In [1]: import numpy as np

In [2]: np.set_printoptions(precision=2, suppress=True, linewidth=120)

In [3]: def tidy(a):
   ...:     return np.round(a, 2) + 0
   ...: 

In [4]: cent = np.array([[0, 0, 3], [3, 1, 1], [3, 0, 5]])

In [5]: rng = np.random.default_rng(724)

In [6]: W0 = (rng.random((33, 3)) < 0.25) @ cent

In [7]: W0
Out[7]: 
array([[0, 0, 3],
       [3, 0, 5],
       [3, 1, 1],
       [0, 0, 0],
       [3, 1, 4],
       [0, 0, 3],
       [0, 0, 0],
       [0, 0, 3],
       [3, 1, 1],
       [0, 0, 0],
       [0, 0, 0],
       [0, 0, 0],
       [0, 0, 0],
       [3, 1, 1],
       [3, 1, 4],
       [0, 0, 0],
       [0, 0, 0],
       [3, 1, 4],
       [3, 1, 4],
       [3, 0, 5],
       [3, 1, 4],
       [0, 0, 0],
       [3, 1, 1],
       [3, 0, 5],
       [0, 0, 0],
       [6, 1, 9],
       [3, 0, 5],
       [0, 0, 0],
       [3, 1, 4],
       [0, 0, 3],
       [3, 0, 8],
       [0, 0, 0],
       [3, 1, 1]])

In [8]: Xs = W0 - W0.mean(axis=0)

In [9]: U, sig, vt = np.linalg.svd(Xs, full_matrices=False)

In [10]: tidy(sig ** 2 / (sig ** 2).sum())
Out[10]: array([0.86, 0.13, 0.01])

In [11]: tidy(Xs.mean(axis=0))
Out[11]: array([0., 0., 0.])

In [12]: np.linalg.matrix_rank(Xs)
Out[12]: np.int64(3)

In [13]: tidy(np.abs(vt[-1]))
Out[13]: array([0.33, 0.94, 0.12])

In [14]: np.searchsorted(np.cumsum(sig ** 2) / (sig ** 2).sum(), 0.9) + 1
Out[14]: np.int64(2)

In [15]: (np.sign(U[:, 0]) == np.sign(U[0, 0])).astype(int)
Out[15]: array([1, 0, 1, 1, 0, 1, 1, 1, 1, 1, 1, 1, 1, 1, 0, 1, 1, 0, 0, 0, 0, 1, 1, 0, 1, 0, 0, 1, 0, 1, 0, 1, 1])

In [16]: print(tidy(sig))
[16.03  6.17  1.42]

In [17]: M2 = np.c_[W0[:, :1] @ np.array([[8]]), np.array([2, 4, 4, 4, 3, 3, 0, 2, 1, 4, 0, 1, 3, 3, 3, 0, 2, 4, 2, 4, 0, 2, 3, 4, 3, 0, 0, 2, 0, 5, 4, 3, 2])]

In [18]: print(M2)
[[ 0  2]
 [24  4]
 [24  4]
 [ 0  4]
 [24  3]
 [ 0  3]
 [ 0  0]
 [ 0  2]
 [24  1]
 [ 0  4]
 [ 0  0]
 [ 0  1]
 [ 0  3]
 [24  3]
 [24  3]
 [ 0  0]
 [ 0  2]
 [24  4]
 [24  2]
 [24  4]
 [24  0]
 [ 0  2]
 [24  3]
 [24  4]
 [ 0  3]
 [48  0]
 [24  0]
 [ 0  2]
 [24  0]
 [ 0  5]
 [24  4]
 [ 0  3]
 [24  2]]

In [19]: tidy(np.linalg.norm(np.linalg.qr(W0)[0].T @ M2, axis=0) ** 2 / ((M2 ** 2).sum(axis=0) + 1e-12))
Out[19]: array([1.  , 0.39])

In [20]: np.linalg.matrix_rank(M2)
Out[20]: np.int64(2)
